>>> import numpy as np
>>> from numpy import linalg as LA
>>> np.set_printoptions(suppress=True, linewidth=200)
>>> rng = np.random.default_rng(76149)
>>> z = rng.integers(0, 3, 5)
>>> W0 = np.triu((z[:, None] == z) & (rng.random((5, 5)) < 0.8), 1).astype(int)
>>> W0 += W0.T
>>> print(W0)
[[0 0 0 0 1]
 [0 0 0 0 0]
 [0 0 0 1 0]
 [0 0 1 0 0]
 [1 0 0 0 0]]
>>> # 3 blocks once reordered
>>> print(round(float(LA.det(2 * W0)), 3), round(LA.det(W0), 3))
0.0 0.0
>>> print(np.round(LA.det(W0[::-1]), 3))
0.0
>>> print(round(float(LA.det(W0.T)), 3))
0.0
>>> print(np.poly(W0))
[ 1.  0. -2.  0.  1.  0.]
>>> print(np.round(LA.eigvals(W0), 3))
[ 1. -1.  1. -1.  0.]
>>> A2 = W0 + rng.integers(-2, 3, (5, 4)) @ rng.integers(-2, 3, (4, 5))
>>> print(A2)
[[ 4 -4  3  3 -4]
 [ 1  0  1 -4  1]
 [-6  0 -6  1  4]
 [-3  0  2 -4  0]
 [-1 -2 -1  1 -1]]
>>> print(A2 - W0)
[[ 4 -4  3  3 -5]
 [ 1  0  1 -4  1]
 [-6  0 -6  0  4]
 [-3  0  1 -4  0]
 [-2 -2 -1  1 -1]]
>>> print(np.round(LA.svd(A2 - W0, compute_uv=False), 3) + 0)
[12.19   6.855  4.382  2.051  0.   ]
>>> print(round(float(np.trace(LA.pinv(W0) @ W0)), 3))
4.0
>>> print(LA.lstsq(W0[:-1].T, W0[-1])[2])
3
>>> print(np.unique(W0.round(6), axis=0).shape)
(5, 5)
>>> print(np.allclose(W0[:-1].T @ LA.lstsq(W0[:-1].T, W0[-1])[0], W0[-1]))
False
>>> data = np.load("mat.npy")
>>> print(data)
[[1 0 0 0]
 [7 1 0 0]
 [6 4 1 0]
 [8 8 8 1]]
>>> print(np.argsort(-LA.norm(data, axis=0).round(6), kind="stable")[:3])
[0 1 2]
>>> print(LA.cond(data) > 100)
True
>>> print(np.round(LA.norm(data, 2) / LA.norm(data), 3))
0.943
>>> A2 = data[0, 0] * data[1:] - np.outer(data[1:, 0], data[0])
>>> print(A2)
[[0 1 0 0]
 [0 4 1 0]
 [0 8 8 1]]
>>> print(LA.matrix_rank(A2), LA.matrix_rank(data))
3 4
>>> X = np.load("out5.npy")
>>> print(X)
[[5. 4. 0. 0. 4.]
 [4. 5. 0. 0. 4.]
 [0. 0. 5. 0. 0.]
 [0. 0. 0. 5. 0.]
 [4. 4. 0. 0. 5.]]
>>> print(np.abs(X).max())
5.0
>>> print(LA.matrix_rank(X))
5
>>> print(X - X[0])
[[ 0.  0.  0.  0.  0.]
 [-1.  1.  0.  0.  0.]
 [-5. -4.  5.  0. -4.]
 [-5. -4.  0.  5. -4.]
 [-1.  0.  0.  0.  1.]]
>>> print(X.shape)
(5, 5)
>>> print(X.mean(axis=0))
[2.6 2.6 1.  1.  2.6]
>>> print(round(float(LA.norm(X)), 3))
14.866
>>> print(np.round(LA.svd(X, compute_uv=False), 3))
[13.  5.  5.  1.  1.]
>>> print(np.diff(X, axis=0))
[[-1.  1.  0.  0.  0.]
 [-4. -5.  5.  0. -4.]
 [ 0.  0. -5.  5.  0.]
 [ 4.  4.  0. -5.  5.]]
>>> print(np.count_nonzero(X))
11
>>> print(np.round(LA.det(X[::-1]), 3))
325.0
>>> print(np.round(np.poly(X), 3))
[   1.  -25.  202. -658.  805. -325.]
>>> print(np.round(LA.eigvals(X), 3))
[ 1. 13.  1.  5.  5.]
>>> A2 = np.array([[-4, 5], [2, 6]])
>>> basis = np.kron(A2, X)
>>> print(LA.matrix_rank(basis))
10
>>> A2 = X + rng.integers(-2, 3, (5, 3)) @ rng.integers(-2, 3, (3, 5))
>>> print(A2)
[[ 9.  4.  4. -4.  6.]
 [10.  3.  4. -8.  4.]
 [-3.  4.  3.  1.  6.]
 [-2.  2. -4.  1.  4.]
 [ 2.  6. -4. -4.  9.]]
>>> print(np.abs(A2 - X).sum(axis=1))
[14. 20. 16. 16. 16.]
>>> Q, Rm = LA.qr(X)
>>> print(np.round(Q.T @ Q, 3) + 0)
[[1. 0. 0. 0. 0.]
 [0. 1. 0. 0. 0.]
 [0. 0. 1. 0. 0.]
 [0. 0. 0. 1. 0.]
 [0. 0. 0. 0. 1.]]
>>> print(Rm.round(3))
[[-7.55  -7.417  0.     0.    -7.417]
 [ 0.    -1.408  0.     0.    -0.698]
 [ 0.     0.     5.     0.     0.   ]
 [ 0.     0.     0.     5.     0.   ]
 [ 0.     0.     0.     0.     1.223]]
>>> print(Q.round(3))
[[-0.662  0.648  0.     0.    -0.376]
 [-0.53  -0.76   0.     0.    -0.376]
 [-0.     0.     1.     0.     0.   ]
 [-0.     0.    -0.     1.     0.   ]
 [-0.53  -0.05  -0.    -0.     0.847]]
>>> print(round(float(abs(Rm[0, 0])), 3), round(LA.norm(X[:, 0]), 3))
7.55 7.55
>>> print(np.trace(Q @ Q.T))
5.0
>>> E = np.load("sample1.npy")
>>> print(E)
[[-5  4 -5]
 [-3  2 -5]
 [-5  4  3]
 [-3  1 -3]
 [-2  5  4]]
>>> A2 = E + rng.integers(-2, 3, (5, 2)) @ rng.integers(-2, 3, (2, 3))
>>> print(A2)
[[-5  9 -1]
 [-1  3 -3]
 [-6  6  4]
 [-7 -1 -7]
 [-1  3  3]]
>>> print(np.abs(A2 - E).sum(axis=1))
[ 9  5  4 10  4]
>>> feats = np.load("w.npy")
>>> print(feats)
[[-0.5   -0.9    0.    -0.4  ]
 [-0.165  1.24  -0.415  0.067]
 [-0.3    1.3   -0.3    0.1  ]
 [-0.2   -0.9   -0.7   -0.4  ]
 [-1.7    0.9    1.4   -0.2  ]]
>>> Q, V = LA.qr(feats[:, :2])[0], LA.qr(feats[:, 2:])[0]
>>> s = LA.svd(Q.T @ V, compute_uv=False)
>>> print(np.round(np.degrees(np.arccos(s.clip(0, 1))), 3))
[ 3.302 58.314]
>>> print(round(LA.norm(Q @ Q.T - V @ V.T, 2), 3))
0.851
>>> print((s > 0.9).sum())
1
>>> print(np.round(np.sort(LA.eigvals(X).real), 3))
[ 1.  1.  5.  5. 13.]
>>> print(round(float(LA.det(X)), 3))
325.0
>>> print((LA.matrix_power((X != 0) + (X.T != 0) + np.eye(5), 5) > 0).astype(int))
[[1 1 0 0 1]
 [1 1 0 0 1]
 [0 0 1 0 0]
 [0 0 0 1 0]
 [1 1 0 0 1]]
>>> f, r1 = feats[3], feats[1]
>>> print(np.round(f @ r1, 3))
-0.819
>>> p = (f @ r1) / (f @ f) * f
>>> print(round(float(LA.norm(f + r1) ** 2 + LA.norm(f - r1) ** 2), 3))
6.483
>>> print(LA.matrix_rank(np.outer(f, r1)))
1
>>> print(round((r1 - p) @ f, 3))
0.0
>>> Q, _ = LA.qr(np.array([[0.9, -0.9, -0.1, 1.4, -0.4],
...     [0.1, 1.2, 0.6, -0.4, -0.7],
...     [1.9, -0.7, 2.6, 1.2, -1.3],
...     [-1.2, 0.7, -1.5, 0.0, 0.6],
...     [-0.6, -0.1, -0.8, -1.1, -0.4]]))
>>> F = Q[:, :2]
>>> print(F.round(3))
[[-0.361  0.352]
 [-0.04  -0.884]
 [-0.761 -0.109]
 [ 0.481 -0.114]
 [ 0.24   0.263]]
>>> print(np.round(LA.norm(F, axis=0), 3))
[1. 1.]
>>> A2 = F + rng.integers(-2, 3, (5, 1)) @ rng.integers(-2, 3, (1, 2))
>>> print(A2.round(3))
[[-0.361  0.352]
 [ 1.96  -0.884]
 [-0.761 -0.109]
 [ 4.481 -0.114]
 [ 0.24   0.263]]
>>> print(LA.matrix_rank(A2 - F, tol=1e-8))
1
>>> J = np.diag(20 * np.array([3, 3, 4, 3])) + np.array([[-1, 0, -3, 3], [0, -2, 3, 3], [-3, -1, 2, -1], [1, -3, 2, 2]])
>>> print(J)
[[59  0 -3  3]
 [ 0 58  3  3]
 [-3 -1 82 -1]
 [ 1 -3  2 62]]
>>> A2 = J + rng.integers(-2, 3, (4, 1)) @ rng.integers(-2, 3, (1, 4))
>>> print(A2)
[[59  2 -1  1]
 [ 0 58  3  3]
 [-3 -3 80  1]
 [ 1 -5  0 64]]
>>> print(LA.matrix_rank(A2 - J, tol=1e-8))
1
>>> print(A2 - J)
[[ 0  2  2 -2]
 [ 0  0  0  0]
 [ 0 -2 -2  2]
 [ 0 -2 -2  2]]
>>> print(np.abs(A2 - J).sum(axis=1))
[6 0 6 6]
>>> theta = np.radians(60)
>>> Rm = np.eye(4)
>>> Rm[3, 3] = Rm[1, 1] = np.cos(theta)
>>> Rm[3, 1], Rm[1, 3] = -np.sin(theta), np.sin(theta)
>>> print(Rm.round(3))
[[ 1.     0.     0.     0.   ]
 [ 0.     0.5    0.     0.866]
 [ 0.     0.     1.     0.   ]
 [ 0.    -0.866  0.     0.5  ]]
>>> A2 = J @ Rm.T
>>> print(np.allclose(LA.norm(J, axis=1), LA.norm(A2, axis=1)))
True
>>> print(round(LA.det(Rm), 3), np.trace(Rm))
1.0 3.0
>>> print(np.round(np.abs(A2 - J).max(axis=0), 3))
[ 0.    55.194  0.    51.729]
>>> K = np.load("run16.npy")
>>> print(K)
[[-1.723  1.775  2.473 -1.462]
 [-0.206 -1.39  -0.873  0.892]
 [-3.748 -1.181 -0.929 -0.319]
 [-0.856  1.854  4.041  1.656]
 [-2.806  1.154 -1.507 -0.632]
 [ 2.992 -2.079  4.084  2.716]
 [-0.064 -0.036 -3.665  0.8  ]
 [-1.928 -1.987  0.829  0.683]
 [-1.65   1.55  -0.139  0.102]
 [ 0.138  4.762 -1.473  1.464]
 [-0.699  0.741  1.537  1.29 ]
 [-2.905  0.564 -3.77   2.267]
 [-5.458 -1.026  2.586 -8.119]
 [ 2.707 -1.097 -3.474 -5.308]
 [-6.271  1.796 -4.253 -0.342]
 [-1.124 -1.673 -0.687 -0.691]
 [-1.531  0.221 -2.808  0.405]
 [-3.223 -1.309 -0.887  1.848]
 [ 2.053  0.578  0.711  1.927]]
>>> d = LA.norm(K[:, None] - K[None], axis=-1)
>>> print(d.shape)
(19, 19)
>>> print((d + 1e9 * np.eye(19)).round(6).argmin(axis=1))
[ 8 15 17 10  8 18 16 15  4  8  8 16  0 15 11  1  6  2 10]
>>> print(np.unravel_index(d.round(6).argmax(), d.shape))
(np.int64(5), np.int64(12))
>>> print(d.mean(axis=1).argmax())
12
